$ ipython --no-banner

In [1]: import numpy as np

In [2]: import numpy.linalg as la

In [3]: np.set_printoptions(suppress=True, linewidth=120)

In [4]: def tidy(a):
   ...:     return np.round(a, 2) + 0
   ...: 

In [5]: rng = np.random.default_rng(291600)

In [6]: mat = rng.normal(size=(29, 6))

In [7]: mat = 5 * mat / la.norm(mat, axis=1, keepdims=True)

In [8]: tidy(mat)
Out[8]: 
array([[ 2.35, -0.77, -3.83, -1.72,  0.44,  1.03],
       [ 0.32, -1.33, -0.81, -1.26, -4.52,  0.69],
       [-0.69,  3.62, -1.66,  2.82,  0.63,  0.57],
       [-3.31,  2.3 ,  0.91,  2.71, -0.31, -0.68],
       [ 0.74,  2.83, -1.04,  0.92,  3.57,  1.33],
       [ 1.12, -0.81, -0.19, -2.02,  2.69,  3.43],
       [-0.64, -2.51, -3.27,  1.52,  1.46, -1.76],
       [-1.41, -0.15, -3.15,  0.29, -1.32, -3.35],
       [ 4.16,  0.63, -1.25,  0.73, -1.88, -1.28],
       [ 0.76, -1.49,  0.67, -2.01, -4.21, -0.1 ],
       [ 2.02,  1.53,  0.13, -2.28,  3.25,  1.68],
       [-4.48, -0.72,  0.19,  1.73, -1.03, -0.56],
       [-0.37, -0.63, -0.51,  2.17, -2.69, -3.5 ],
       [-3.78, -1.46,  0.44, -1.44,  2.48, -0.39],
       [-0.69,  0.96,  3.35,  0.31,  3.34,  1.07],
       [ 1.03,  3.  ,  1.91,  1.19,  2.78,  1.47],
       [ 0.52,  3.27,  2.13, -2.1 , -2.24, -0.26],
       [-0.39, -1.34,  2.64,  0.49, -3.26, -2.29],
       [-2.26,  0.18,  2.62,  0.61,  2.19, -2.8 ],
       [ 1.25, -2.16,  2.56,  1.86,  2.37,  1.77],
       [ 1.89,  1.91, -0.46,  2.69, -3.1 , -0.85],
       [ 1.04, -0.98,  3.82,  2.08,  0.57,  1.92],
       [ 2.32,  0.36,  3.23, -1.59,  1.16,  2.29],
       [ 2.22,  2.64,  3.13, -1.  ,  0.12,  1.51],
       [-2.41,  1.67,  0.06, -2.16,  0.78,  3.33],
       [ 0.28,  3.61, -2.91,  0.54, -0.89,  1.53],
       [-0.29, -1.54,  2.82, -3.57,  0.72,  1.15],
       [-0.62,  1.29, -4.35,  1.03,  0.28, -1.69],
       [-1.28,  0.16, -3.61,  1.93, -1.92, -1.69]])

In [9]: Xs = mat - mat.mean(axis=0)

In [10]: V = la.svd(Xs)[2][:5]

In [11]: A2 = Xs - Xs @ V.T @ V

In [12]: tidy(np.cov(Xs @ V.T, rowvar=False))
Out[12]: 
array([[8.71, 0.  , 0.  , 0.  , 0.  ],
       [0.  , 5.03, 0.  , 0.  , 0.  ],
       [0.  , 0.  , 4.66, 0.  , 0.  ],
       [0.  , 0.  , 0.  , 3.55, 0.  ],
       [0.  , 0.  , 0.  , 0.  , 2.4 ]])

In [13]: tidy(np.diag(V.T @ V))
Out[13]: array([0.96, 0.93, 0.99, 0.79, 0.92, 0.4 ])

In [14]: la.norm(A2, axis=1).round(6).argmax()
Out[14]: np.int64(18)

In [15]: vec = np.array([1, 5, 2, 0, 3, 5])

In [16]: h = np.maximum(mat @ vec, 0)

In [17]: tidy(np.tanh(mat @ vec))
Out[17]: 
array([-0.99, -1.  ,  1.  ,  1.  ,  1.  ,  1.  , -1.  , -1.  , -1.  , -1.  ,  1.  , -1.  , -1.  , -1.  ,  1.  ,  1.  ,
        1.  , -1.  , -1.  ,  1.  , -1.  ,  1.  ,  1.  ,  1.  ,  1.  ,  1.  ,  1.  , -1.  , -1.  ])

In [18]: np.flatnonzero(h > 1e-9)
Out[18]: array([ 2,  3,  4,  5, 10, 14, 15, 16, 19, 21, 22, 23, 24, 25, 26])

In [19]: X = np.load("out10.npy")

In [20]: X
Out[20]: 
array([[-2.04, -0.48,  2.2 ],
       [ 1.5 ,  0.28, -1.39],
       [-0.81,  0.01, -0.1 ],
       [-5.65, -1.38,  7.  ],
       [-2.33, -0.66,  4.03],
       [-3.44, -1.29,  7.34],
       [-3.51, -0.74,  2.93],
       [-1.76, -0.15,  1.21],
       [-7.11, -1.57,  8.25],
       [-2.34, -0.74,  4.28],
       [ 3.2 ,  0.2 , -2.4 ],
       [ 5.69,  1.68, -7.64],
       [ 0.82, -0.44,  1.28],
       [-2.36, -0.61,  2.08],
       [ 3.47,  0.47, -1.52],
       [-2.58, -0.15,  2.33],
       [ 2.14,  0.87, -4.27],
       [-1.78, -0.29,  1.8 ],
       [ 0.7 ,  0.5 , -1.95],
       [-0.47, -0.42,  2.47],
       [ 1.96,  1.2 , -4.39],
       [-3.81, -0.64,  1.44],
       [-0.63, -0.2 ,  0.99],
       [ 1.72,  0.04, -0.28],
       [ 0.03,  0.47, -1.79],
       [ 0.75, -0.29,  0.22],
       [-0.2 , -0.04,  0.65],
       [ 1.85,  0.14, -1.89],
       [ 1.45,  0.28, -1.92],
       [-7.22, -1.51,  8.17],
       [ 5.21,  1.9 , -8.13],
       [-1.21, -0.68,  4.17],
       [-0.75, -0.03,  0.56]])

In [21]: Xs = X - X.mean(axis=0)

In [22]: V = la.svd(Xs)[2][:2]

In [23]: A2 = Xs - Xs @ V.T @ V

In [24]: tidy(A2.std(axis=0))
Out[24]: array([0.  , 0.16, 0.03])

In [25]: tidy(la.norm(A2) / la.norm(Xs))
Out[25]: np.float64(0.03)

In [26]: vec = np.array([1, 2, 5])

In [27]: rhs = X @ vec

In [28]: tidy(la.solve(X.T @ X, X.T @ rhs))
Out[28]: array([1., 2., 5.])

In [29]: rhs = rhs + 0.3 * rng.normal(size=33)

In [30]: tidy(rhs)
Out[30]: 
array([  7.72,  -5.35,  -1.13,  26.4 ,  16.4 ,  30.18,  10.41,   3.84,  31.53,  18.  ,  -9.14, -28.53,   6.16,   6.66,
        -3.08,   9.  , -18.15,   6.77,  -8.03,  11.38, -17.6 ,   2.4 ,   4.38,   0.02,  -8.18,   1.35,   2.91,  -7.11,
        -7.12,  30.56, -31.92,  18.59,   2.16])

In [31]: coef, *_ = la.lstsq(X, rhs)

In [32]: coef.round()
Out[32]: array([1., 2., 5.])

In [33]: tidy(X.T @ (rhs - X @ coef))
Out[33]: array([0., 0., 0.])

In [34]: tidy(la.norm(rhs - X @ coef))
Out[34]: np.float64(2.0)

In [35]: cent = X[[30, 22]].astype(float)

In [36]: for _ in range(7):
    ...:     labels = la.norm(X[:, None] - cent, axis=-1).argmin(axis=1)
    ...:     cent = np.array([X[labels == j].mean(axis=0) for j in range(2)])
    ...: 

In [37]: labels
Out[37]: array([1, 0, 1, 1, 1, 1, 1, 1, 1, 1, 0, 0, 1, 1, 0, 1, 0, 1, 0, 1, 0, 1, 1, 0, 0, 0, 1, 0, 0, 1, 0, 1, 1])

In [38]: tidy(cent)
Out[38]: 
array([[ 2.28,  0.6 , -2.87],
       [-2.46, -0.6 ,  3.15]])

In [39]: tidy(cent[1] - cent[0])
Out[39]: array([-4.74, -1.2 ,  6.03])

In [40]: np.bincount(labels)
Out[40]: array([13, 20])

In [41]: A2 = np.c_[X[:, :2] @ np.array([[-3, 1], [0, -3]]), np.array([2, 0, 2, 3, 3, 0, 0, 0, 0, 0, 2, 1, 3, 1, 0, 2, 2, 3, 3, 0, 0, 2, 1, 3, 2, 2, 0, 1, 2, 1, 3, 2, 2])]

In [42]: tidy(A2)
Out[42]: 
array([[  6.12,  -0.6 ,   2.  ],
       [ -4.5 ,   0.66,   0.  ],
       [  2.43,  -0.84,   2.  ],
       [ 16.95,  -1.51,   3.  ],
       [  6.99,  -0.35,   3.  ],
       [ 10.32,   0.43,   0.  ],
       [ 10.53,  -1.29,   0.  ],
       [  5.28,  -1.31,   0.  ],
       [ 21.33,  -2.4 ,   0.  ],
       [  7.02,  -0.12,   0.  ],
       [ -9.6 ,   2.6 ,   2.  ],
       [-17.07,   0.65,   1.  ],
       [ -2.46,   2.14,   3.  ],
       [  7.08,  -0.53,   1.  ],
       [-10.41,   2.06,   0.  ],
       [  7.74,  -2.13,   2.  ],
       [ -6.42,  -0.47,   2.  ],
       [  5.34,  -0.91,   3.  ],
       [ -2.1 ,  -0.8 ,   3.  ],
       [  1.41,   0.79,   0.  ],
       [ -5.88,  -1.64,   0.  ],
       [ 11.43,  -1.89,   2.  ],
       [  1.89,  -0.03,   1.  ],
       [ -5.16,   1.6 ,   3.  ],
       [ -0.09,  -1.38,   2.  ],
       [ -2.25,   1.62,   2.  ],
       [  0.6 ,  -0.08,   0.  ],
       [ -5.55,   1.43,   1.  ],
       [ -4.35,   0.61,   2.  ],
       [ 21.66,  -2.69,   1.  ],
       [-15.63,  -0.49,   3.  ],
       [  3.63,   0.83,   2.  ],
       [  2.25,  -0.66,   2.  ]])

In [43]: la.matrix_rank(np.c_[X, A2])
Out[43]: np.int64(4)

In [44]: tidy(la.norm(A2 - X @ la.lstsq(X, A2)[0], axis=0))
Out[44]: array([ 0.  ,  0.  , 10.54])

In [45]: tidy(la.lstsq(X, A2[:, 0])[0])
Out[45]: array([-3.,  0.,  0.])
